$ python -q
>>> import numpy as np
>>> from numpy import linalg as LA
>>> np.set_printoptions(precision=2, suppress=True, linewidth=160)
>>> def tidy(a):
...     return np.round(a, 2) + 0
... 
>>> Q, _ = LA.qr(np.array([[0.0, 1.5, -0.7], [-0.1, 0.2, 0.1], [0.5, -0.7, 0.1]]))
>>> evals = np.array([0, 2, 1])
>>> K = Q @ np.diag(evals) @ Q.T
>>> tidy(K)
array([[2.  , 0.04, 0.01],
       [0.04, 0.96, 0.19],
       [0.01, 0.19, 0.04]])
>>> # symmetric, so the eigenvalues are real
>>> u = np.array([0, 3])
>>> np.polyval(u, K[1])
array([3., 3., 3.])
>>> evals, V = LA.eigh(K)
>>> tidy(LA.eigvalsh(K @ K))
array([0., 1., 4.])
>>> tidy(np.abs(V[:, -1]))
array([1.  , 0.04, 0.01])
>>> tidy(LA.eigvalsh(K + -3 * np.eye(3)))
array([-3., -2., -1.])
>>> tidy(evals)
array([0., 1., 2.])
>>> tidy(LA.svd(K, compute_uv=False))
array([2., 1., 0.])
>>> np.abs(V[:, -1]).round(6).argmax()
np.int64(0)
>>> tidy(V @ np.diag(evals) @ V.T)
array([[2.  , 0.04, 0.01],
       [0.04, 0.96, 0.19],
       [0.01, 0.19, 0.04]])
>>> tidy(V.T @ K @ V)
array([[0., 0., 0.],
       [0., 1., 0.],
       [0., 0., 2.]])
>>> out = np.array([[1, 1], [2, 1]])
>>> W2 = np.kron(out, K)
>>> LA.matrix_rank(W2)
np.int64(4)
>>> W2.shape
(6, 6)
>>> tidy(LA.norm(W2, 2)), tidy(LA.norm(out, 2) * LA.norm(K, 2))
(np.float64(5.24), np.float64(5.24))
>>> rng = np.random.default_rng(92)
>>> lab = rng.permutation(3)
>>> lab
array([0, 2, 1])
>>> out = K[lab][:, lab]
>>> tidy(LA.det(out)), tidy(LA.det(K[lab]))
(np.float64(0.0), np.float64(0.0))
>>> tidy(np.sort(np.abs(LA.eigvals(out))))
array([0., 1., 2.])
>>> out = np.array([[-3], [1], [3]])
>>> W2 = np.array([[0, 0, 0, 2]])
>>> A = out @ W2 + 0.1 * rng.normal(size=(3, 4))
>>> tidy(A)
array([[-0.1 , -0.13, -0.13, -6.04],
       [ 0.11, -0.07,  0.  ,  1.97],
       [-0.02, -0.04,  0.14,  6.06]])
>>> vec = np.array([-3, 0, -3, 0])
>>> h1 = np.maximum(A @ vec, 0)
>>> tidy(A * (h1 > 1e-9)[:, None])
array([[-0.1 , -0.13, -0.13, -6.04],
       [ 0.  ,  0.  ,  0.  ,  0.  ],
       [ 0.  ,  0.  ,  0.  ,  0.  ]])
>>> tidy(np.maximum(A @ vec, 0) - np.maximum(-A @ vec, 0))
array([ 0.71, -0.32, -0.36])
>>> tidy(A.T @ h1)
array([-0.07, -0.1 , -0.1 , -4.28])
>>> U, sigma, Vh = LA.svd(A)
>>> np.argmax(sigma[:-1] / (sigma[1:] + 1e-6)) + 1
np.int64(1)
>>> tidy(sigma)
array([8.79, 0.15, 0.13])
>>> out = U[:, :1] @ np.diag(sigma[:1]) @ Vh[:1]
>>> tidy(LA.norm(A - out) / LA.norm(A))
np.float64(0.02)
>>> LA.matrix_rank(A, rtol=0.05)
np.int64(1)
>>> tidy(LA.norm(A - out, 2)), tidy(sigma[1])
(np.float64(0.15), np.float64(0.15))
>>> tidy(np.abs(A - out).max())
np.float64(0.1)
>>> out = np.array([[-1, 3, -2], [6, 6, -4]])
>>> W2 = np.kron(out, A)
>>> W2.shape
(6, 12)
>>> tidy(LA.norm(W2, 2)), tidy(LA.norm(out, 2) * LA.norm(A, 2))
(np.float64(84.77), np.float64(84.77))
>>> LA.cond(A) > 100
np.False_
>>> tidy(LA.norm(A, 2) / LA.norm(A))
np.float64(1.0)
>>> [round(float(x), 2) for x in LA.svd(A, compute_uv=False)[:3]]
[8.79, 0.15, 0.13]
>>> out = np.array([[-1, -3], [3, 3], [0, 3], [-3, -1]])
>>> tidy(np.einsum("ij->j", A))
array([-0.01, -0.25,  0.  ,  2.  ])
>>> np.vstack([A, out.T]).shape
(5, 4)
>>> tidy(np.einsum("ij,ij->i", A, A))
array([36.55,  3.92, 36.8 ])
>>> LA.matrix_rank(np.vstack([A, out.T]))
np.int64(4)
>>> tidy(np.einsum("ik,kj->ji", A, out))
array([[ 17.82,  -6.26, -18.29],
       [  5.54,  -2.54,  -5.7 ]])
>>> LA.matrix_rank(A @ out)
np.int64(2)
>>> tidy(A @ out)
array([[ 17.82,   5.54],
       [ -6.26,  -2.54],
       [-18.29,  -5.7 ]])
>>> M = np.load("mat.npy")
>>> M
array([[2, 2, 3, 1],
       [3, 3, 4, 2],
       [3, 3, 4, 2],
       [3, 3, 4, 2]])
>>> # column 1 repeats column 0
>>> W1 = np.array([[-2, -3, 2], [3, 2, -3], [-1, 0, -3], [-1, -1, -3]])
>>> coef = np.array([1, 1, 2])
>>> act = np.maximum(M @ W1 + coef, 0)
>>> (act > 0).astype(int)
array([[0, 0, 0],
       [0, 0, 0],
       [0, 0, 0],
       [0, 0, 0]])
>>> act
array([[0, 0, 0],
       [0, 0, 0],
       [0, 0, 0],
       [0, 0, 0]])
>>> (act > 0).mean(axis=0)
array([0., 0., 0.])
>>> LA.matrix_rank(act)
np.int64(0)
>>> W2 = np.array([[0, 4], [3, 4], [2, 3]])
>>> W1 @ W2
array([[ -5, -14],
       [  0,  11],
       [ -6, -13],
       [ -9, -17]])
>>> act @ W2
array([[0, 0],
       [0, 0],
       [0, 0],
       [0, 0]])
